% python3 -q
>>> import numpy as np
>>> import numpy.linalg as la
>>> np.set_printoptions(suppress=True, linewidth=140)
>>> def tidy(a):
...     return np.round(a, 2) + 0
... 
>>> m1 = np.load("data.npy")
>>> print(m1)
[[ -1.6   -2.07   5.66]
 [-10.     3.54  13.33]
 [  3.01   3.51 -10.12]
 [ -2.78  -2.84   8.83]
 [ -0.85  -6.33   9.89]
 [ -3.     3.46   0.79]
 [-10.17   2.79  14.68]
 [ -2.68   1.38   2.78]
 [ -6.89   4.18   6.6 ]
 [ -5.05   0.06   9.02]
 [  5.49  -2.12  -6.91]
 [  6.73  -0.75 -11.25]
 [  0.82   2.87  -5.19]]
>>> vec = np.array([2, 1, 1])
>>> h1 = np.maximum(m1 @ vec, 0)
>>> print(tidy(np.maximum(m1 @ vec, 0) - np.maximum(-m1 @ vec, 0)))
[ 0.39 -3.13 -0.59  0.43  1.86 -1.75 -2.87 -1.2  -3.   -1.02  1.95  1.46 -0.68]
>>> print(tidy(np.tanh(m1 @ vec)))
[ 0.37 -1.   -0.53  0.41  0.95 -0.94 -0.99 -0.83 -1.   -0.77  0.96  0.9  -0.59]
>>> print(tidy(h1))
[0.39 0.   0.   0.43 1.86 0.   0.   0.   0.   0.   1.95 1.46 0.  ]
>>> print(np.flatnonzero(h1 > 1e-9))
[ 0  3  4 10 11]
>>> print(m1 * (h1 > 1e-9)[:, None])
[[ -1.6   -2.07   5.66]
 [ -0.     0.     0.  ]
 [  0.     0.    -0.  ]
 [ -2.78  -2.84   8.83]
 [ -0.85  -6.33   9.89]
 [ -0.     0.     0.  ]
 [ -0.     0.     0.  ]
 [ -0.     0.     0.  ]
 [ -0.     0.     0.  ]
 [ -0.     0.     0.  ]
 [  5.49  -2.12  -6.91]
 [  6.73  -0.75 -11.25]
 [  0.     0.    -0.  ]]
>>> print(tidy(np.maximum(m1 @ (3 * vec), 0)))
[1.17 0.   0.   1.29 5.58 0.   0.   0.   0.   0.   5.85 4.38 0.  ]
>>> print(tidy(np.abs(la.svd(m1)[2][-1])))
[0.73 0.54 0.41]
>>> mat = np.loadtxt("layer16.csv", delimiter=",")
>>> print(mat)
[[ 0. -1.  0. -1.  0. -1.]
 [-1.  1. -1.  1. -1.  1.]
 [ 0. -1.  0. -1.  0. -1.]
 [ 0. -1.  0. -1.  0. -1.]
 [-1.  1. -1.  1. -1.  1.]
 [ 0. -1.  0. -1.  0. -1.]]
>>> print(tidy(la.norm(mat[4] - mat[5])))
3.87
>>> print(la.norm(mat, axis=1).argmax())
1
>>> print(tidy(la.norm(mat, axis=1)))
[1.73 2.45 1.73 1.73 2.45 1.73]
>>> rng = np.random.default_rng(357)
>>> labels = rng.permutation(6)
>>> print(labels)
[4 0 3 5 1 2]
>>> B = mat[labels][:, labels]
>>> print(tidy(la.det(B)), tidy(la.det(mat[labels])))
0.0 0.0
>>> print(np.allclose(B, mat))
False
>>> print(B)
[[-1. -1.  1.  1.  1. -1.]
 [ 0.  0. -1. -1. -1.  0.]
 [ 0.  0. -1. -1. -1.  0.]
 [ 0.  0. -1. -1. -1.  0.]
 [-1. -1.  1.  1.  1. -1.]
 [ 0.  0. -1. -1. -1.  0.]]
>>> left, sigma = la.svd(B)
Traceback (most recent call last):
  File "<python-input-27>", line 1, in <module>
    left, sigma = la.svd(B)
    ^^^^^^^^^^^
ValueError: too many values to unpack (expected 2)
>>> left, sigma, vt = la.svd(B, full_matrices=False)
>>> print(tidy(np.cumsum(sigma ** 2) / np.sum(sigma ** 2)))
[0.85 1.   1.   1.   1.   1.  ]
>>> print(tidy(np.sqrt((sigma ** 2).sum())), tidy(la.norm(B)))
4.9 4.9
>>> print(tidy(sigma / sigma[0]))
[1.   0.41 0.   0.   0.   0.  ]
>>> print(left.shape, sigma.shape, vt.shape)
(6, 6) (6,) (6, 6)
>>> print(tidy(left.T @ B @ vt.T))
[[4.53 0.   0.   0.   0.   0.  ]
 [0.   1.87 0.   0.   0.   0.  ]
 [0.   0.   0.   0.   0.   0.  ]
 [0.   0.   0.   0.   0.   0.  ]
 [0.   0.   0.   0.   0.   0.  ]
 [0.   0.   0.   0.   0.   0.  ]]
>>> print(tidy(left.T @ left))
[[1. 0. 0. 0. 0. 0.]
 [0. 1. 0. 0. 0. 0.]
 [0. 0. 1. 0. 0. 0.]
 [0. 0. 0. 1. 0. 0.]
 [0. 0. 0. 0. 1. 0.]
 [0. 0. 0. 0. 0. 1.]]
>>> left, sigma, vt = la.svd(mat)
>>> print(np.argmax(sigma[:-1] / (sigma[1:] + 1e-6)) + 1)
2
>>> print(tidy(sigma))
[4.53 1.87 0.   0.   0.   0.  ]
>>> B = left[:, :2] @ np.diag(sigma[:2]) @ vt[:2]
>>> print(tidy(la.norm(mat - B, 2)), tidy(sigma[2]))
0.0 0.0
>>> print(tidy(B))
[[ 0. -1.  0. -1.  0. -1.]
 [-1.  1. -1.  1. -1.  1.]
 [ 0. -1.  0. -1.  0. -1.]
 [ 0. -1.  0. -1.  0. -1.]
 [-1.  1. -1.  1. -1.  1.]
 [ 0. -1.  0. -1.  0. -1.]]
>>> print(la.matrix_rank(mat, rtol=0.05))
2
>>> print(la.matrix_rank(B))
2
>>> E = np.load("case5.npy")
>>> print(tidy(E))
[[ 1.    0.    0.    0.  ]
 [ 0.    0.71  0.    0.71]
 [ 0.    0.    1.    0.  ]
 [ 0.   -0.71  0.    0.71]]
>>> vec = np.array([-1, 0, -2, 1])
>>> target = E @ vec
>>> beta, lr = np.zeros(4), 1 / la.norm(E, 2) ** 2
>>> for i in range(30):
...     beta -= lr * E.T @ (E @ beta - target)
...     if i % 5 == 0: print(i, round(la.norm(E @ beta - target), 2))
... 
0 0.0
5 0.0
10 0.0
15 0.0
20 0.0
25 0.0
>>> print(tidy(la.cond(E)))
1.0
>>> arr = np.load("sample12.npy")
>>> print(arr)
[[-0.21  1.15  1.31 -2.41 -0.35]
 [-0.15  1.73 -1.36 -2.02  0.25]
 [ 0.39 -2.32 -1.46  0.59 -0.98]
 [ 2.22 -0.95 -0.34 -1.75 -0.02]
 [ 1.82 -0.94 -1.43  1.09 -1.25]
 [ 0.83 -0.8  -0.22  1.49 -2.32]
 [-1.45  0.4   1.92  0.25 -1.73]
 [-1.33  0.26 -2.46  0.89  0.56]
 [-0.03 -2.2  -0.23  1.96 -0.54]
 [-0.48  0.8   0.27  1.43  2.45]
 [-2.36 -1.61  0.2   0.74  0.49]
 [-1.69  0.69  1.23 -1.63 -1.22]
 [-0.41  1.79 -1.65  1.63 -0.51]
 [-0.8  -1.93 -1.01 -1.45  1.23]
 [ 1.91 -1.   -0.3   1.33 -1.58]
 [-0.1  -0.1   0.72  2.91  0.05]
 [ 0.65  0.57 -2.51 -0.13  1.39]
 [-0.59  2.51  1.02 -0.66 -0.94]
 [-1.81  0.96  1.05  1.35 -1.38]
 [ 0.88 -0.16 -0.08  2.85 -0.22]
 [-1.2   0.77 -0.9   1.62 -1.88]
 [ 0.51  1.96  1.01  0.75  1.82]
 [-1.67 -0.39  1.23  2.02 -0.67]
 [-0.76 -0.33  0.9   2.74  0.05]
 [-2.06 -0.26 -0.86  1.94  0.45]]
>>> Ac = arr - arr.mean(axis=0)
>>> left, sigma, vt = la.svd(Ac, full_matrices=False)
>>> print(tidy(vt[0] * np.sign(vt[0, np.abs(vt[0]).argmax()])))
[ 0.07 -0.46 -0.1   0.86 -0.16]
>>> print(tidy(sigma ** 2 / (sigma ** 2).sum()))
[0.31 0.26 0.18 0.14 0.11]
>>> print(tidy(np.abs(vt[-1])))
[0.41 0.24 0.69 0.02 0.54]
>>> print(np.abs(vt[0]).argmax())
3
>>> print(tidy(Ac.mean(axis=0)))
[0. 0. 0. 0. 0.]
>>> print(la.matrix_rank(Ac))
5
>>> hat = arr @ la.solve(arr.T @ arr, arr.T)
>>> print(la.matrix_rank(np.eye(25) - hat))
20
>>> print(tidy(np.diag(hat)))
[0.14 0.2  0.19 0.16 0.18 0.19 0.19 0.27 0.15 0.25 0.26 0.2  0.27 0.25 0.19 0.15 0.22 0.2  0.16 0.16 0.24 0.28 0.15 0.14 0.19]
>>> print(np.allclose(hat @ hat, hat))
True
>>> print(tidy(la.eigvalsh(hat)))
[0. 0. 0. 0. 0. 0. 0. 0. 0. 0. 0. 0. 0. 0. 0. 0. 0. 0. 0. 0. 1. 1. 1. 1. 1.]
>>> C2 = np.cov(arr, rowvar=False)
>>> print(tidy(np.corrcoef(arr[:, 1], arr[:, 4])[0, 1]))
0.11
>>> print(C2.shape)
(5, 5)
>>> print(tidy(arr.std(axis=0)))
[1.23 1.28 1.21 1.53 1.17]
>>> print(np.argsort(-arr.std(axis=0).round(6), kind="stable"))
[3 1 0 2 4]
>>> print(tidy(C2))
[[ 1.57 -0.29 -0.43 -0.14 -0.08]
 [-0.29  1.71  0.33 -0.42  0.17]
 [-0.43  0.33  1.52  0.02 -0.29]
 [-0.14 -0.42  0.02  2.43 -0.17]
 [-0.08  0.17 -0.29 -0.17  1.42]]
>>> print(tidy(np.polyfit(arr[:, 1], arr[:, 4], 1)))
[ 0.1  -0.28]
>>> labels = rng.permutation(4)
>>> B = E[:, labels] * rng.choice([-1, 1], 4)
>>> print(tidy(B))
[[-1.    0.    0.    0.  ]
 [ 0.    0.71  0.   -0.71]
 [ 0.    0.   -1.    0.  ]
 [ 0.   -0.71  0.   -0.71]]
>>> left, _, vt = la.svd(E.T @ B)
>>> print(tidy(left @ vt))
[[-1.  0.  0.  0.]
 [ 0.  1.  0.  0.]
 [ 0.  0. -1.  0.]
 [ 0.  0.  0. -1.]]
>>> print(labels)
[0 1 2 3]
>>> J = np.load("test18.npy")
>>> print(J)
[[ -8.98   9.01]
 [-11.98  12.03]
 [-14.98  15.02]]
>>> left, sigma, vt = la.svd(J)
>>> print(np.argmax(sigma[:-1] / (sigma[1:] + 1e-6)) + 1)
1
>>> B = left[:, :1] @ np.diag(sigma[:1]) @ vt[:1]
>>> print(tidy(la.norm(J - B) / la.norm(J)))
0.0
>>> print(la.matrix_rank(B))
1
>>> print(tidy(B))
[[ -8.98   9.01]
 [-11.99  12.02]
 [-14.98  15.02]]
>>> print(tidy(np.trace(la.pinv(B) @ B)))
1.0
>>> r0, r1 = J[0], J[1]
>>> print(tidy(r0 @ r1))
215.97
>>> print(tidy(r0 @ r0))
161.82
>>> p = (r0 @ r1) / (r0 @ r0) * r0
>>> print(tidy(p))
[-11.98  12.03]
>>> print(tidy(la.norm(r0 + r1) ** 2 + la.norm(r0 - r1) ** 2))
900.12
>>> print(tidy(np.outer(r0, r1)))
[[ 107.58 -108.03]
 [-107.94  108.39]]
>>> print(tidy(r1 - p))
[0. 0.]
